$ python3 -q
>>> import numpy as np
>>> import numpy.linalg as la
>>> np.set_printoptions(precision=2, suppress=True, linewidth=100)
>>> def rd(a):
...     return np.round(a, 2) + 0
... 
>>> F = np.array([[-6, -5, 1, 1, 3, 1],
...     [-5, -4, -4, 3, 2, 0],
...     [1, -4, 0, 2, 3, -2],
...     [1, 3, 2, 2, -2, -6],
...     [3, 2, 3, -2, -2, 4],
...     [1, 0, -2, -6, 4, -6]])
>>> gram = F.T @ F
>>> np.allclose(gram, gram.T)
True
>>> rd(la.eigvalsh(gram)[::-1])
array([171.29, 111.54,  53.12,  21.21,  16.83,   0.02])
>>> rd(la.svd(F, compute_uv=False) ** 2)
array([171.29, 111.54,  53.12,  21.21,  16.83,   0.02])
>>> np.unravel_index(np.abs(F).argmax(), F.shape)
(np.int64(0), np.int64(0))
>>> F.sum(axis=0)
array([-5, -8,  0,  0,  8, -9])
>>> rd(la.svd(F, compute_uv=False))
array([13.09, 10.56,  7.29,  4.61,  4.1 ,  0.14])
>>> F.shape
(6, 6)
>>> np.count_nonzero(F)
np.int64(33)
>>> x = np.array([0, -1, -2, -1, -2, -2])
>>> rhs = F @ x
>>> rhs
array([ -6,   5,   0,   7, -10,  14])
>>> rd(la.solve(F, rhs + F[:, 5]))
array([ 0., -1., -2., -1., -2., -1.])
>>> rd(la.solve(F, rhs))
array([ 0., -1., -2., -1., -2., -2.])
>>> rd(la.solve(F.T, F[0]))
array([1., 0., 0., 0., 0., 0.])
>>> Uu, sv, Vh = la.svd(F)
>>> np.argmax(sv[:-1] / (sv[1:] + 1e-6)) + 1
np.int64(5)
>>> other = Uu[:, :5] @ np.diag(sv[:5]) @ Vh[:5]
>>> rd(other)
array([[-6.  , -5.  ,  1.  ,  1.  ,  3.  ,  1.  ],
       [-5.  , -3.95, -3.99,  3.02,  2.06,  0.01],
       [ 1.  , -3.99,  0.  ,  2.  ,  3.01, -2.  ],
       [ 1.  ,  3.02,  2.  ,  2.01, -1.97, -5.99],
       [ 3.  ,  2.06,  3.01, -1.97, -1.93,  4.02],
       [ 1.  ,  0.01, -2.  , -5.99,  4.02, -6.  ]])
>>> rng = np.random.default_rng(328)
>>> other = F + rng.integers(-2, 3, (6, 5)) @ rng.integers(-2, 3, (5, 6))
>>> other
array([[ -5,  -5,   2,  -5,   6,   3],
       [-12,  -2,  -6,   4,  -1,   1],
       [ -2,  -2,  -2,   2,   3,   0],
       [ -2,  -1,   3,   3,  -4,  -7],
       [ -4,   3,  -8,   5,  -2,   4],
       [ -1,  -4,  -2,  -9,   5,  -6]])
>>> np.abs(other - F).sum(axis=1)
array([13, 16,  9, 12, 26, 10])
>>> other - F
array([[  1,   0,   1,  -6,   3,   2],
       [ -7,   2,  -2,   1,  -3,   1],
       [ -3,   2,  -2,   0,   0,   2],
       [ -3,  -4,   1,   1,  -2,  -1],
       [ -7,   1, -11,   7,   0,   0],
       [ -2,  -4,   0,  -3,   1,   0]])
